In [1]: import numpy as np

In [2]: np.set_printoptions(precision=4, suppress=True, linewidth=160)

In [3]: out = np.array([[1, 0], [1, 0], [3, 1]])

In [4]: J = np.tile(out, (2, 3))

In [5]: J
Out[5]: 
array([[1, 0, 1, 0, 1, 0],
       [1, 0, 1, 0, 1, 0],
       [3, 1, 3, 1, 3, 1],
       [1, 0, 1, 0, 1, 0],
       [1, 0, 1, 0, 1, 0],
       [3, 1, 3, 1, 3, 1]])

In [6]: np.allclose(J @ J.T, J.T @ J)
Out[6]: False

In [7]: np.linalg.matrix_power(J, 4)
Out[7]: 
array([[180,  36, 180,  36, 180,  36],
       [180,  36, 180,  36, 180,  36],
       [720, 144, 720, 144, 720, 144],
       [180,  36, 180,  36, 180,  36],
       [180,  36, 180,  36, 180,  36],
       [720, 144, 720, 144, 720, 144]])

In [8]: np.trace(J)
Out[8]: np.int64(6)

In [9]: left, s, Vh = np.linalg.svd(J)

In [10]: V = Vh[:(s > 1e-8).sum()]

In [11]: rng = np.random.default_rng(7835)

In [12]: x = J[0] + 4 * J[1] + rng.integers(2) * np.eye(6)[3]

In [13]: x
Out[13]: array([5., 0., 5., 0., 5., 0.])

In [14]: np.round(V.T @ V, 4) + 0
Out[14]: 
array([[0.3333, 0.    , 0.3333, 0.    , 0.3333, 0.    ],
       [0.    , 0.3333, 0.    , 0.3333, 0.    , 0.3333],
       [0.3333, 0.    , 0.3333, 0.    , 0.3333, 0.    ],
       [0.    , 0.3333, 0.    , 0.3333, 0.    , 0.3333],
       [0.3333, 0.    , 0.3333, 0.    , 0.3333, 0.    ],
       [0.    , 0.3333, 0.    , 0.3333, 0.    , 0.3333]])

In [15]: np.diag(V.T @ V)
Out[15]: array([0.3333, 0.3333, 0.3333, 0.3333, 0.3333, 0.3333])

In [16]: round(np.linalg.norm(x - V.T @ V @ x), 4)
Out[16]: np.float64(0.0)

In [17]: np.round(J @ np.linalg.pinv(J) @ J, 4) + 0
Out[17]: 
array([[1., 0., 1., 0., 1., 0.],
       [1., 0., 1., 0., 1., 0.],
       [3., 1., 3., 1., 3., 1.],
       [1., 0., 1., 0., 1., 0.],
       [1., 0., 1., 0., 1., 0.],
       [3., 1., 3., 1., 3., 1.]])

In [18]: np.abs(np.diag(np.linalg.qr(J)[1])) > 1e-9
Out[18]: array([ True,  True, False, False, False, False])

In [19]: np.allclose(J[:-1].T @ np.linalg.lstsq(J[:-1].T, J[-1])[0], J[-1])
Out[19]: True

In [20]: np.unique(J.round(6), axis=0).shape
Out[20]: (2, 6)

In [21]: blk = np.stack([J, -3 * J, J[::-1]])

In [22]: np.linalg.det(blk)
Out[22]: array([0., 0., 0.])

In [23]: np.linalg.matrix_rank(blk.reshape(3, -1))
Out[23]: np.int64(2)

In [24]: np.linalg.matrix_rank(blk)
Out[24]: array([2, 2, 2])

In [25]: blk.shape
Out[25]: (3, 6, 6)

In [26]: (blk @ J.T).shape
Out[26]: (3, 6, 6)

In [27]: w1 = np.array([[1, 4, 1, 5, 5, 4],
    ...:     [8, 9, 7, 8, 0, 8],
    ...:     [0, 3, 0, 7, 5, 2],
    ...:     [7, 2, 6, 6, 3, 0],
    ...:     [1, 7, 5, 4, 1, 9],
    ...:     [2, 9, 0, 1, 7, 9]])

In [28]: b = np.array([3, 0, 2, 0, 1, 3])

In [29]: act = np.maximum(J @ w1 + b, 0)

In [30]: (act > 0).astype(int)
Out[30]: 
array([[1, 1, 1, 1, 1, 1],
       [1, 1, 1, 1, 1, 1],
       [1, 1, 1, 1, 1, 1],
       [1, 1, 1, 1, 1, 1],
       [1, 1, 1, 1, 1, 1],
       [1, 1, 1, 1, 1, 1]])

In [31]: np.linalg.matrix_rank(act)
Out[31]: np.int64(2)

In [32]: act
Out[32]: 
array([[ 5, 14,  8, 16, 12, 18],
       [ 5, 14,  8, 16, 12, 18],
       [26, 62, 33, 63, 44, 65],
       [ 5, 14,  8, 16, 12, 18],
       [ 5, 14,  8, 16, 12, 18],
       [26, 62, 33, 63, 44, 65]])

In [33]: Z = np.array([[-4, -7, -1],
    ...:     [-7, -4, 7],
    ...:     [0, -4, 1],
    ...:     [-5, 4, -5],
    ...:     [4, 1, -4],
    ...:     [7, 8, -8]])

In [34]: (act @ Z).round(6).argmax(axis=1)
Out[34]: array([1, 1, 1, 1, 1, 1])

In [35]: w1 @ Z
Out[35]: 
array([[ -9,  30, -49],
       [-79, -24, -42],
       [-22,  37, -50],
       [-60, -54, -29],
       [ -6,  34, -43],
       [ 15,  33, -44]])

In [36]: act @ Z
Out[36]: 
array([[ -24,   97, -171],
       [ -24,   97, -171],
       [-222,  254, -570],
       [ -24,   97, -171],
       [ -24,   97, -171],
       [-222,  254, -570]])
